$ python3 -q
>>> import numpy as np
>>> np.set_printoptions(precision=1, suppress=True, linewidth=200, floatmode="fixed")
>>> arr = np.load("case13.npy")
>>> arr
array([[-0.6,  0.5, -0.4, -0.4],
       [-0.6, -0.2, -0.2,  0.8],
       [ 0.0, -0.8, -0.5, -0.3],
       [ 0.6,  0.4, -0.7,  0.3]])
>>> # orthonormal columns
>>> proj = np.triu(np.array([[6, 2, -3, -8], [-1, -9, 8, 9], [5, -2, 8, -7], [7, -3, -5, -3]]), 1) + np.eye(4)
>>> A2 = proj @ arr @ np.linalg.inv(proj)
>>> round(float(np.trace(A2)), 1), round(np.trace(arr), 1)
(-1.1, np.float64(-1.1))
>>> np.linalg.matrix_rank(A2)
np.int64(4)
>>> proj @ arr - arr @ proj
array([[ -5.5,   0.3,   1.0, -12.1],
       [  5.0,  -1.8, -10.8,  -4.3],
       [ -3.9,  -2.6,  11.0,   1.1],
       [  0.0,  -1.1,  -1.3,  -3.7]])
>>> np.round(np.linalg.det(A2), 1)
np.float64(-1.0)
>>> rng = np.random.default_rng(34052)
>>> labels = rng.permutation(4)
>>> labels
array([0, 1, 3, 2])
>>> A2 = arr[labels][:, labels]
>>> A2
array([[-0.6,  0.5, -0.4, -0.4],
       [-0.6, -0.2,  0.8, -0.2],
       [ 0.6,  0.4,  0.3, -0.7],
       [ 0.0, -0.8, -0.3, -0.5]])
>>> np.diag(A2)
array([-0.6, -0.2,  0.3, -0.5])
>>> mat = np.eye(2, dtype=int)[rng.permutation(2)] * np.array([3, 1])
>>> mat
array([[3, 0],
       [0, 1]])
>>> # splits into 2 blocks
>>> (np.linalg.matrix_power((mat != 0) + (mat.T != 0) + np.eye(2), 2) > 0).astype(int)
array([[1, 0],
       [0, 1]])
>>> mat @ mat
array([[9, 0],
       [0, 1]])
>>> round(np.linalg.det(mat), 1)
np.float64(3.0)
>>> np.sort(np.linalg.eigvals(mat).real)
array([1.0, 3.0])
>>> A2 = np.linalg.inv(mat)
>>> (np.abs(A2) > 1e-9).astype(int)
array([[1, 0],
       [0, 1]])
>>> np.linalg.inv(A2)
array([[3.0, 0.0],
       [0.0, 1.0]])
>>> round(np.linalg.cond(mat), 1)
np.float64(3.0)
>>> [int(np.linalg.matrix_rank(np.linalg.matrix_power(mat, p))) for p in range(1, 3)]
[2, 2]
>>> np.linalg.matrix_rank(mat - mat[0, 0] * np.eye(2))
np.int64(1)
>>> np.prod(np.diag(mat)), round(float(np.linalg.det(mat)), 1)
(np.int64(3), 3.0)
>>> data = np.load("a.npy")
>>> data
array([[ 3.0,  1.0,  1.0,  1.0,  3.0],
       [ 3.0,  1.0,  2.0,  0.0,  1.0],
       [-2.0,  3.0,  2.0,  1.0,  0.0],
       [-1.0,  1.0,  1.0,  1.0,  0.0],
       [ 0.0,  0.0,  0.0,  0.0,  2.0]])
>>> q = data.astype(float).copy()
>>> for j in range(5):
...     q[:, j] -= q[:, :j] @ (q[:, :j].T @ q[:, j])
...     q[:, j] /= np.linalg.norm(q[:, j])
... 
>>> np.round(q.T @ data, 1) + 0
array([[ 4.8, -0.2,  0.8,  0.0,  2.5],
       [ 0.0,  3.5,  2.9,  1.4,  1.3],
       [ 0.0,  0.0,  0.8, -0.3, -1.2],
       [ 0.0,  0.0,  0.0,  0.9,  0.8],
       [ 0.0,  0.0,  0.0,  0.0,  2.0]])
>>> proj = np.triu(np.array([[4, 4, 3, 5, 4],
...     [4, -1, -2, -2, -1],
...     [-5, -5, -5, -4, 2],
...     [-1, 2, -4, -5, -3],
...     [2, -4, 4, -3, 3]]), 1) + np.eye(5)
>>> A2 = proj @ data @ np.linalg.inv(proj)
>>> round(np.linalg.det(A2), 1)
np.float64(-24.0)
>>> np.trace(A2), np.trace(data)
(np.float64(9.0), np.float64(9.0))
>>> proj @ data - data @ proj
array([[  1.0,   6.0,  12.0,  -1.0,   2.0],
       [  6.0, -20.0, -13.0,  -9.0, -17.0],
       [  4.0,   4.0,   8.0,  20.0,  14.0],
       [  0.0,   4.0,   5.0,  11.0,   0.0],
       [  0.0,   0.0,   0.0,   0.0,   0.0]])
>>> np.poly(A2)
array([  1.0,  -9.0,  24.0, -14.0, -24.0,  24.0])
>>> A2 = data[0, 0] * data[1:] - np.outer(data[1:, 0], data[0])
>>> A2
array([[ 0.0,  0.0,  3.0, -3.0, -6.0],
       [ 0.0, 11.0,  8.0,  5.0,  6.0],
       [ 0.0,  4.0,  4.0,  4.0,  3.0],
       [ 0.0,  0.0,  0.0,  0.0,  6.0]])
>>> np.flatnonzero(~A2.round(6).any(axis=1))
array([], dtype=int64)
>>> np.linalg.matrix_rank(A2), np.linalg.matrix_rank(data)
(np.int64(4), np.int64(5))
>>> A2 @ A2
Traceback (most recent call last):
  File "<python-input-46>", line 1, in <module>
    A2 @ A2
    ~~~^~~~
ValueError: matmul: Input operand 1 has a mismatch in its core dimension 0, with gufunc signature (n?,k),(k,m?)->(n?,m?) (size 4 is different from 5)
>>> cov = A2.T @ A2
>>> np.trace(cov), (A2 ** 2).sum()
(np.float64(393.0), np.float64(393.0))
>>> np.allclose(cov, cov.T)
True
>>> np.linalg.matrix_rank(cov)
np.int64(4)
>>> cov
array([[  0.0,   0.0,   0.0,   0.0,   0.0],
       [  0.0, 137.0, 104.0,  71.0,  78.0],
       [  0.0, 104.0,  89.0,  47.0,  42.0],
       [  0.0,  71.0,  47.0,  50.0,  60.0],
       [  0.0,  78.0,  42.0,  60.0, 117.0]])
>>> np.diag(cov)
array([  0.0, 137.0,  89.0,  50.0, 117.0])
>>> m1 = np.array([[0, 0, 0, 0], [0, 0, 1, 1], [0, 1, 0, 1], [0, 1, 1, 0]])
>>> # equal to its transpose
>>> A2 = np.array([[1, -3, -1], [-3, 0, 2]])
>>> basis = np.kron(A2, m1)
>>> basis.shape
(8, 12)
>>> round(float(np.linalg.norm(basis, 2)), 1), np.round(np.linalg.norm(A2, 2) * np.linalg.norm(m1, 2), 1)
(8.3, np.float64(8.3))
>>> np.linalg.matrix_rank(basis)
np.int64(6)
>>> basis
array([[ 0,  0,  0,  0,  0,  0,  0,  0,  0,  0,  0,  0],
       [ 0,  0,  1,  1,  0,  0, -3, -3,  0,  0, -1, -1],
       [ 0,  1,  0,  1,  0, -3,  0, -3,  0, -1,  0, -1],
       [ 0,  1,  1,  0,  0, -3, -3,  0,  0, -1, -1,  0],
       [ 0,  0,  0,  0,  0,  0,  0,  0,  0,  0,  0,  0],
       [ 0,  0, -3, -3,  0,  0,  0,  0,  0,  0,  2,  2],
       [ 0, -3,  0, -3,  0,  0,  0,  0,  0,  2,  0,  2],
       [ 0, -3, -3,  0,  0,  0,  0,  0,  0,  2,  2,  0]])
>>> evals, vecs = np.linalg.eigh(m1)
>>> x0 = np.array([1, -1, -2, 3])
>>> x0 @ m1 @ x0
np.int64(-14)
>>> np.linalg.eigvalsh(m1[1:, 1:])
array([-1.0, -1.0,  2.0])
>>> left, s, Vt = np.linalg.svd(m1, full_matrices=False)
>>> s
array([2.0, 1.0, 1.0, 0.0])
>>> np.round(left.T @ left, 1) + 0
array([[1.0, 0.0, 0.0, 0.0],
       [0.0, 1.0, 0.0, 0.0],
       [0.0, 0.0, 1.0, 0.0],
       [0.0, 0.0, 0.0, 1.0]])
>>> np.abs(left[:, 0]).round(6).argmax()
np.int64(1)
>>> np.abs(Vt[0])
array([0.0, 0.6, 0.6, 0.6])
>>> np.cumsum(s ** 2) / np.sum(s ** 2)
array([0.7, 0.8, 1.0, 1.0])
>>> J = np.load("layer9.npy")
>>> J
array([[-2, -1,  0,  1, -2,  2],
       [ 2,  0,  1,  2, -4,  1],
       [ 1,  0,  1, -1,  2,  2]])
>>> T = np.stack([J, 2 * J, J[::-1]])
>>> np.einsum("bij,cij->bc", T, T)
array([[ 51, 102,  20],
       [102, 204,  40],
       [ 20,  40,  51]])
>>> T.sum(axis=0)
array([[ -5,  -3,   1,   2,  -4,   8],
       [  8,   0,   4,   8, -16,   4],
       [  1,  -1,   3,  -2,   4,   8]])
>>> np.linalg.matrix_rank(T.reshape(3, -1))
np.int64(2)
>>> M = np.loadtxt("x.csv", delimiter=",")
>>> M
array([[0.6, 0.3, 0.3],
       [0.3, 0.2, 0.2],
       [0.3, 0.2, 0.2]])
>>> # null space of dimension 2
>>> np.linalg.lstsq(M[:-1].T, M[-1])[2]
np.int32(1)
>>> np.round(np.trace(np.linalg.pinv(M) @ M), 1)
np.float64(1.0)
>>> np.allclose(M[:-1].T @ np.linalg.lstsq(M[:-1].T, M[-1])[0], M[-1])
True
>>> M @ np.linalg.pinv(M) @ M
array([[0.6, 0.3, 0.3],
       [0.3, 0.2, 0.2],
       [0.3, 0.2, 0.2]])
>>> A = np.load("dump.npy")
>>> A
array([[ 0.8, -4.0,  0.1,  0.6],
       [-0.6,  8.0,  0.1, -0.5],
       [ 0.5,  1.5,  0.1,  0.6],
       [-1.6,  2.5, -0.4,  0.2],
       [-3.3,  1.0,  0.8, -0.5]])
>>> labels = rng.permutation(4)
>>> A2 = A[:, labels] * rng.choice([-1, 1], 4)
>>> A2
array([[-0.8,  0.1, -0.6, -4.0],
       [ 0.6,  0.1,  0.5,  8.0],
       [-0.5,  0.1, -0.6,  1.5],
       [ 1.6, -0.4, -0.2,  2.5],
       [ 3.3,  0.8,  0.5,  1.0]])
>>> left, _, Vt = np.linalg.svd(A.T @ A2)
>>> np.round(np.linalg.lstsq(A, A2)[0], 1) + 0
array([[-1.0,  0.0,  0.0,  0.0],
       [ 0.0,  0.0,  0.0,  1.0],
       [ 0.0,  1.0,  0.0,  0.0],
       [ 0.0,  0.0, -1.0,  0.0]])
>>> u = np.array([-3, -2])
>>> np.round(np.cross(A2[4, :3], A2[3, :3]), 1) + 0
array([ 0.0,  1.5, -2.6])
>>> w1 = np.array([[3, 0, 1, 1, 2, 2],
...     [2, 0, 0, 1, 2, 2],
...     [2, 2, 1, 3, 0, 1],
...     [0, 1, 0, 3, 2, 3]])
>>> c = np.array([0, 2, -1, 2, 1, 0])
>>> hid = np.maximum(A @ w1 + c, 0)
>>> (hid > 0).astype(int)
array([[0, 1, 0, 1, 0, 0],
       [1, 1, 0, 1, 1, 1],
       [1, 1, 0, 1, 1, 1],
       [0, 1, 0, 1, 1, 1],
       [0, 1, 0, 1, 0, 0]])
>>> np.linalg.matrix_rank(hid)
np.int64(5)
>>> basis = np.array([[-1, 4], [3, -5], [4, -1], [-4, 3], [-3, -3], [-3, -4]])
>>> hid @ basis
array([[   4.8,  -11.3],
       [-126.7,  -24.3],
       [ -57.0,  -19.1],
       [ -20.6,  -17.7],
       [   6.9,  -13.7]])
>>> (hid @ basis).round(6).argmax(axis=1)
array([0, 1, 1, 1, 0])
>>> w1 @ basis
array([[-15,   0],
       [-18,  -3],
       [ -7,   2],
       [-24, -14]])
>>> x0 = np.array([4, 3, 3, 1])
>>> target = A @ x0
>>> np.linalg.solve(A.T @ A, A.T @ target)
array([4.0, 3.0, 3.0, 1.0])
>>> target = target + 0.1 * rng.normal(size=5)
>>> target
array([-7.9, 21.4,  7.3, -0.1, -8.2])
>>> c, *_ = np.linalg.lstsq(A, target)
>>> [round(float(np.linalg.norm(np.linalg.solve(A.T @ A + lam * np.eye(4), A.T @ target))), 2) for lam in (0, 1, 10, 100)]
[6.0, 4.49, 2.97, 1.13]
>>> round(np.linalg.norm(target - A @ c), 1)
np.float64(0.0)
>>> np.round(A.T @ (target - A @ c), 1) + 0
array([0.0, 0.0, 0.0, 0.0])
>>> E = np.load("out14.npy")
>>> E
array([[ 2.0,  0.0,  2.0,  0.0,  0.0],
       [ 0.0,  1.0,  2.0,  0.0,  0.0],
       [ 2.0,  1.0,  1.0,  0.0,  0.0],
       [ 0.0,  0.0,  0.0, -1.0,  2.0],
       [ 0.0,  0.0,  0.0, -2.0,  3.0]])
>>> evals, vecs = np.linalg.eig(E)
>>> np.round(E @ vecs[:, 0] - evals[0] * vecs[:, 0], 1) + 0
array([0.0, 0.0, 0.0, 0.0, 0.0])
